$ ipython --no-banner

In [1]: import numpy as np

In [2]: import numpy.linalg as la

In [3]: np.set_printoptions(suppress=True, linewidth=120)

In [4]: mat = np.loadtxt("w.csv", delimiter=",")

In [5]: mat
Out[5]: 
array([[-2.,  1.],
       [ 0.,  0.],
       [ 2., -1.]])

In [6]: left, sv, vt = la.svd(mat)

In [7]: vecs = vt[:(sv > 1e-8).sum()]

In [8]: rng = np.random.default_rng(17)

In [9]: x0 = mat[1] + -1 * mat[0] + rng.integers(2) * np.eye(2)[1]

In [10]: x0
Out[10]: array([2., 0.])

In [11]: la.matrix_rank(np.vstack([mat, x0]))
Out[11]: np.int64(2)

In [12]: np.round(vecs.T @ vecs, 3)
Out[12]: 
array([[ 0.8, -0.4],
       [-0.4,  0.2]])

In [13]: rk = la.matrix_rank(mat)

In [14]: rk
Out[14]: np.int64(1)

In [15]: ns = la.svd(mat)[2][rk:].T

In [16]: np.round(mat @ ns, 3) + 0
Out[16]: 
array([[0.],
       [0.],
       [0.]])

In [17]: ns.shape
Out[17]: (2, 1)

In [18]: np.round(ns[:, 0] / ns[np.abs(ns[:, 0]).round(6).argmax(), 0], 3)
Out[18]: array([0.5, 1. ])

In [19]: [int(la.matrix_rank(mat[:i])) for i in range(1, len(mat) + 1)]
Out[19]: [1, 1, 1]

In [20]: np.allclose(mat @ ns, 0)
Out[20]: True

In [21]: [int(la.matrix_rank(mat[:, :j + 1])) for j in range(2)]
Out[21]: [1, 1]

In [22]: np.round(ns @ ns.T, 3)
Out[22]: 
array([[0.2, 0.4],
       [0.4, 0.8]])

In [23]: round(float(la.norm(mat, 2) / la.norm(mat)), 3)
Out[23]: 1.0

In [24]: [round(float(x), 3) for x in la.svd(mat, compute_uv=False)[:3]]
Out[24]: [3.162, 0.0]

In [25]: la.matrix_rank(mat, rtol=0.1)
Out[25]: np.int64(1)

In [26]: np.argsort(-la.norm(mat, axis=0).round(6), kind="stable")[:3]
Out[26]: array([0, 1])

In [27]: x0 = np.array([6, 9])

In [28]: a = np.maximum(mat @ x0, 0)

In [29]: mat * (a > 1e-9)[:, None]
Out[29]: 
array([[-0.,  0.],
       [ 0.,  0.],
       [ 2., -1.]])

In [30]: np.maximum(mat @ x0, 0) - np.maximum(-mat @ x0, 0)
Out[30]: array([-3.,  0.,  3.])

In [31]: W1 = np.array([[3, 0, 1, 5], [3, 3, 0, 5]])

In [32]: c = np.array([1, 2, 0, 2])

In [33]: H = np.maximum(mat @ W1 + c, 0)

In [34]: H
Out[34]: 
array([[0., 5., 0., 0.],
       [1., 2., 0., 2.],
       [4., 0., 2., 7.]])

In [35]: la.matrix_rank(H)
Out[35]: np.int64(3)

In [36]: C = np.array([[-2, -3], [0, 1], [0, 1], [1, -2]])

In [37]: (H @ C).round(6).argmax(axis=1)
Out[37]: array([1, 0, 0])

In [38]: W1 @ C
Out[38]: 
array([[ -1, -18],
       [ -1, -16]])

In [39]: E = np.array([[1.0, 0.0, 1.0, 0.0],
    ...:     [-3.0, 2.0, 1.0, 0.0],
    ...:     [-3.0, -2.0, -1.0, 0.0],
    ...:     [0.0, 0.0, 0.0, -2.0]])

In [40]: # 2 blocks once reordered

In [41]: proj = np.triu(np.array([[2, 4, -2, 3], [2, 5, 1, 0], [1, 5, 1, 0], [0, -2, 0, 5]]), 1) + np.eye(4)

In [42]: M2 = proj @ E @ la.inv(proj)

In [43]: np.round(np.poly(M2), 3) + 0
Out[43]: array([  1.,   0.,   0.,  -4., -24.])

In [44]: M2
Out[44]: 
array([[ -5.,  32., -35.,   9.],
       [ -6.,  24., -36.,  18.],
       [ -3.,  10., -17.,   9.],
       [  0.,   0.,   0.,  -2.]])

In [45]: np.trace(M2), np.trace(E)
Out[45]: (np.float64(0.0), np.float64(0.0))

In [46]: u = np.array([-1, -1, 1, 2])

In [47]: M2 = E + np.outer(u, np.eye(4)[3])

In [48]: M2
Out[48]: 
array([[ 1.,  0.,  1., -1.],
       [-3.,  2.,  1., -1.],
       [-3., -2., -1.,  1.],
       [ 0.,  0.,  0.,  0.]])

In [49]: la.matrix_rank(M2 - E)
Out[49]: np.int64(1)

In [50]: F = np.loadtxt("dump.csv", delimiter=",")

In [51]: F
Out[51]: 
array([[3., 0., 2.],
       [0., 1., 0.],
       [2., 0., 1.]])

In [52]: blk = np.stack([F, -2 * F, F[::-1]])

In [53]: np.round(la.det(blk), 3)
Out[53]: array([-1.,  8.,  1.])

In [54]: (blk @ F.T).shape
Out[54]: (3, 3, 3)

In [55]: la.matrix_rank(blk)
Out[55]: array([3, 3, 3])

In [56]: J = np.load("mat.npy")

In [57]: J
Out[57]: 
array([[ 0.972,  1.347,  1.992],
       [-0.099,  0.393,  0.487],
       [ 0.531,  1.099,  1.511],
       [-0.502, -0.289, -1.253],
       [-0.471, -0.183, -1.838],
       [ 3.201,  2.615,  5.126],
       [-1.334, -0.864, -2.172],
       [ 0.91 ,  0.397,  1.48 ],
       [-0.285, -0.774, -0.566],
       [-1.743, -1.866, -4.401],
       [ 0.469,  0.388,  0.625],
       [-0.121, -0.509,  0.144],
       [-1.176, -1.653, -2.594]])

In [58]: proj = J @ la.solve(J.T @ J, J.T)

In [59]: np.round(proj @ J[:, 0], 3)
Out[59]: array([ 0.972, -0.099,  0.531, -0.502, -0.471,  3.201, -1.334,  0.91 , -0.285, -1.743,  0.469, -0.121, -1.176])

In [60]: np.round(np.diag(proj), 3)
Out[60]: array([0.15 , 0.149, 0.195, 0.077, 0.394, 0.697, 0.153, 0.131, 0.149, 0.468, 0.027, 0.183, 0.228])

In [61]: np.round(la.eigvalsh(proj), 3) + 0
Out[61]: array([0., 0., 0., 0., 0., 0., 0., 0., 0., 0., 1., 1., 1.])

In [62]: arr = np.array([[1.6, -1.1, 0.1],
    ...:     [-0.4, -1.0, 0.5],
    ...:     [-0.1, 0.2, -1.4],
    ...:     [0.2, 0.1, -0.8]])

In [63]: arr
Out[63]: 
array([[ 1.6, -1.1,  0.1],
       [-0.4, -1. ,  0.5],
       [-0.1,  0.2, -1.4],
       [ 0.2,  0.1, -0.8]])

In [64]: M2 = np.c_[arr[:, :1] @ np.array([[1]]), np.array([-5, -1, -5, 2])]

In [65]: M2
Out[65]: 
array([[ 1.6, -5. ],
       [-0.4, -1. ],
       [-0.1, -5. ],
       [ 0.2,  2. ]])

In [66]: la.matrix_rank(M2)
Out[66]: np.int64(2)

In [67]: X = np.array([[5.0, 0.0, -1.0], [0.0, 4.0, 0.0], [-1.0, 0.0, 5.0]])

In [68]: left, sv, vt = la.svd(X, full_matrices=False)

In [69]: left.shape, sv.shape, vt.shape
Out[69]: ((3, 3), (3,), (3, 3))

In [70]: np.abs(left[:, 0]).round(6).argmax()
Out[70]: np.int64(0)

In [71]: np.round(vt @ vt.T, 3) + 0
Out[71]: 
array([[1., 0., 0.],
       [0., 1., 0.],
       [0., 0., 1.]])

In [72]: np.round(np.abs(vt[0]), 3)
Out[72]: array([0.707, 0.   , 0.707])

In [73]: np.round(np.cumsum(sv ** 2) / np.sum(sv ** 2), 3)
Out[73]: array([0.529, 0.765, 1.   ])

In [74]: (sv > 1e-8).sum()
Out[74]: np.int64(3)

In [75]: np.round(np.sort(la.eigvals(X).real), 3)
Out[75]: array([4., 4., 6.])

In [76]: (X != 0).astype(int)
Out[76]: 
array([[1, 0, 1],
       [0, 1, 0],
       [1, 0, 1]])

In [77]: blk = np.stack([X, 5 * X, X[::-1]])

In [78]: blk.shape
Out[78]: (3, 3, 3)

In [79]: blk.sum(axis=0)
Out[79]: 
array([[29.,  0., -1.],
       [ 0., 28.,  0.],
       [-1.,  0., 29.]])

In [80]: u, v = X[1], X[0]

In [81]: u @ v
Out[81]: np.float64(0.0)

In [82]: p = (u @ v) / (u @ u) * u

In [83]: (v - p) @ u
Out[83]: np.float64(0.0)

In [84]: round(la.norm(u + v) ** 2 + la.norm(u - v) ** 2, 3)
Out[84]: np.float64(84.0)

In [85]: v - p
Out[85]: array([ 5.,  0., -1.])

In [86]: gram = mat.T @ mat

In [87]: (mat @ mat.T).shape
Out[87]: (3, 3)

In [88]: np.trace(gram), (mat ** 2).sum()
Out[88]: (np.float64(10.0), np.float64(10.0))

In [89]: np.round(la.eigvalsh(gram)[::-1], 3)
Out[89]: array([10.,  0.])

In [90]: np.diag(gram)
Out[90]: array([8., 2.])

In [91]: data = np.load("x.npy")

In [92]: data
Out[92]: 
array([[ 0.447, -1.57 ,  1.134],
       [-0.555,  1.758, -1.164],
       [-0.165,  0.273, -0.024],
       [ 0.766, -2.429,  1.664],
       [ 0.618, -2.142,  1.287],
       [-1.527,  4.019, -2.666],
       [-1.249,  3.182, -2.177],
       [-0.27 ,  1.015, -0.734],
       [ 1.323, -4.072,  2.613],
       [ 0.773, -2.389,  1.532],
       [ 1.116, -2.772,  1.831],
       [-0.201,  0.507, -0.193],
       [-0.627,  1.406, -1.001]])

In [93]: la.lstsq(mat[:-1].T, mat[-1])[2]
Out[93]: np.int32(1)

In [94]: np.allclose(mat[:-1].T @ la.lstsq(mat[:-1].T, mat[-1])[0], mat[-1])
Out[94]: True

In [95]: round(float(np.trace(la.pinv(mat) @ mat)), 3)
Out[95]: 1.0

In [96]: W1 = np.array([[1, -2, 2], [2, 0, -3], [-2, 3, -1]])

In [97]: c = np.array([-5, -3, 7])

In [98]: H = np.maximum(data @ W1 + c, 0)

In [99]: np.round((H > 0).mean(axis=0), 3)
Out[99]: array([0.231, 0.308, 0.846])

In [100]: (H > 0).astype(int)
Out[100]: 
array([[0, 0, 1],
       [1, 0, 1],
       [0, 0, 1],
       [0, 1, 1],
       [0, 0, 1],
       [1, 0, 0],
       [1, 0, 0],
       [0, 0, 1],
       [0, 1, 1],
       [0, 1, 1],
       [0, 1, 1],
       [0, 0, 1],
       [0, 0, 1]])

In [101]: la.matrix_rank(H)
Out[101]: np.int64(3)

In [102]: C = np.array([[1, -3], [-1, 3], [2, 1]])

In [103]: W1 @ C
Out[103]: 
array([[ 7, -7],
       [-4, -9],
       [-7, 14]])

In [104]: (H @ C).round(6).argmax(axis=1)
Out[104]: array([0, 0, 0, 0, 0, 0, 0, 0, 0, 0, 0, 0, 0])

In [105]: q, vecs = la.qr(data[:, :2])[0], la.qr(data[:, 2:])[0]

In [106]: sv = la.svd(q.T @ vecs, compute_uv=False)

In [107]: round(float(la.norm(q @ q.T - vecs @ vecs.T, 2)), 3)
Out[107]: 1.0

In [108]: np.round(np.degrees(np.arccos(sv.clip(0, 1))), 3)
Out[108]: array([3.081])

In [109]: sv.round(3)
Out[109]: array([0.999])

In [110]: u = np.array([0, 0])

In [111]: np.round(np.cross(data[6, :3], data[11, :3]), 3)
Out[111]: array([0.49 , 0.197, 0.006])

In [112]: np.convolve(data[6], u)
Out[112]: array([0., 0., 0., 0.])

In [113]: np.round(np.correlate(data[6], data[11], "full"), 3)
Out[113]: array([ 0.241, -1.247,  2.284, -1.743,  0.438])

In [114]: feats = np.load("block1.npy")

In [115]: feats
Out[115]: 
array([[ 2,  2,  1],
       [-1,  8,  1]])

In [116]: # column 1 is much longer than the rest

In [117]: x0 = np.array([2, 3, 0])

In [118]: np.sign((feats @ x0).round(6))
Out[118]: array([1, 1])

In [119]: feats @ np.ones(3)
Out[119]: array([5., 8.])

In [120]: (feats * x0).sum(axis=1)
Out[120]: array([10, 22])

In [121]: M2 = feats / la.norm(feats, axis=1, keepdims=True)

In [122]: gram = M2 @ M2.T

In [123]: gram.round(3)
Out[123]: 
array([[1.   , 0.615],
       [0.615, 1.   ]])

In [124]: (gram - 2 * np.eye(2)).round(6).argmax(axis=1)
Out[124]: array([1, 0])
